In [1]: import numpy as np

In [2]: np.set_printoptions(precision=2, suppress=True, linewidth=200, legacy="1.25")

In [3]: def rnd(a):
   ...:     return np.round(a, 2) + 0
   ...: 

In [4]: data = np.load("out10.npy")

In [5]: rnd(data)
Out[5]: 
array([[-0.29, -0.77,  0.48, -0.32],
       [ 0.9 , -0.01,  0.33, -0.29],
       [-0.08,  0.06, -0.53, -0.84],
       [ 0.33, -0.64, -0.62,  0.31]])

In [6]: O, r_ = np.linalg.qr(data)

In [7]: np.allclose(r_.T @ r_, data.T @ data)
Out[7]: True

In [8]: rng = np.random.default_rng(30)

In [9]: idx = rng.permutation(4)

In [10]: idx
Out[10]: array([0, 1, 3, 2])

In [11]: A2 = data[idx][:, idx]

In [12]: rnd(np.trace(A2))
Out[12]: -0.51

In [13]: np.allclose(A2, data)
Out[13]: False

In [14]: rnd(A2)
Out[14]: 
array([[-0.29, -0.77, -0.32,  0.48],
       [ 0.9 , -0.01, -0.29,  0.33],
       [ 0.33, -0.64,  0.31, -0.62],
       [-0.08,  0.06, -0.84, -0.53]])

In [15]: rnd(np.diag(A2))
Out[15]: array([-0.29, -0.01,  0.31, -0.53])

In [16]: rnd(A2[:, 1] @ A2[:, 2])
Out[16]: 0.0

In [17]: rnd(np.linalg.norm(A2, axis=0))
Out[17]: array([1., 1., 1., 1.])

In [18]: rnd(np.linalg.pinv(A2))
Out[18]: 
array([[-0.29,  0.9 ,  0.33, -0.08],
       [-0.77, -0.01, -0.64,  0.06],
       [-0.32, -0.29,  0.31, -0.84],
       [ 0.48,  0.33, -0.62, -0.53]])

In [19]: m1 = np.load("w.npy")

In [20]: m1
Out[20]: 
array([[ 3.05,  2.  , -2.  ],
       [ 1.  ,  1.05, -3.  ],
       [ 3.  ,  2.  , -1.95]])

In [21]: idx = rng.permutation(3)

In [22]: A2 = m1[:, idx] * rng.choice([-1, 1], 3)

In [23]: A2
Out[23]: 
array([[2.  , 2.  , 3.05],
       [1.05, 3.  , 1.  ],
       [2.  , 1.95, 3.  ]])

In [24]: left, _, vt = np.linalg.svd(m1.T @ A2)

In [25]: rnd(left @ vt)
Out[25]: 
array([[ 0.,  0.,  1.],
       [ 1.,  0.,  0.],
       [ 0., -1.,  0.]])

In [26]: idx
Out[26]: array([1, 2, 0])
